$ ipython --no-banner

In [1]: import numpy as np

In [2]: from numpy import linalg as LA

In [3]: np.set_printoptions(suppress=True, linewidth=160)

In [4]: mat = np.load("data.npy")

In [5]: mat
Out[5]: 
array([[ 0,  0, -2,  0],
       [ 0,  0, -1, -2],
       [ 2,  1,  0,  1],
       [ 0,  2, -1,  0]])

In [6]: # antisymmetric, zero diagonal

In [7]: np.round(np.poly(mat), 3) + 0
Out[7]: array([ 1.,  0., 10.,  0., 16.])

In [8]: round(float(LA.det(mat.T)), 3)
Out[8]: 16.0

In [9]: np.round(LA.eigvals(mat).sum().real, 3)
Out[9]: np.float64(-0.0)

In [10]: round(float(LA.det(2 * mat)), 3), np.round(LA.det(mat), 3)
Out[10]: (256.0, np.float64(16.0))

In [11]: m1 = np.loadtxt("out13.csv", delimiter=",")

In [12]: m1
Out[12]: 
array([[ 0., -3.],
       [-3.,  3.]])

In [13]: # symmetric

In [14]: np.kron(np.eye(2, dtype=int), m1)
Out[14]: 
array([[ 0., -3.,  0., -0.],
       [-3.,  3., -0.,  0.],
       [ 0., -0.,  0., -3.],
       [-0.,  0., -3.,  3.]])

In [15]: np.round(np.poly(m1), 3)
Out[15]: array([ 1., -3., -9.])

In [16]: round(LA.eigvals(m1).sum().real, 3)
Out[16]: np.float64(3.0)

In [17]: np.round(LA.eigvals(m1), 3)
Out[17]: array([-1.854,  4.854])

In [18]: Q, _ = LA.qr(np.array([[0.2, 0.0, -0.4, -0.4],
    ...:     [-0.3, -0.9, -0.7, -0.8],
    ...:     [0.5, -0.9, 0.7, -0.3],
    ...:     [0.5, 0.3, -1.8, -0.5]]))

In [19]: ev = np.array([1, 0, 1, 0])

In [20]: data = Q @ np.diag(ev) @ Q.T

In [21]: print(data.round(3))
[[ 0.081 -0.015  0.109  0.25 ]
 [-0.015  0.51  -0.467  0.179]
 [ 0.109 -0.467  0.539  0.138]
 [ 0.25   0.179  0.138  0.869]]

In [22]: vec = np.array([-1, 2, -1, 0])

In [23]: print(np.round(LA.eigvalsh(2 * data - np.eye(4)), 3))
[-1. -1.  1.  1.]

In [24]: np.round(data @ data @ vec, 3)
Out[24]: array([-0.219,  1.502, -1.581, -0.031])
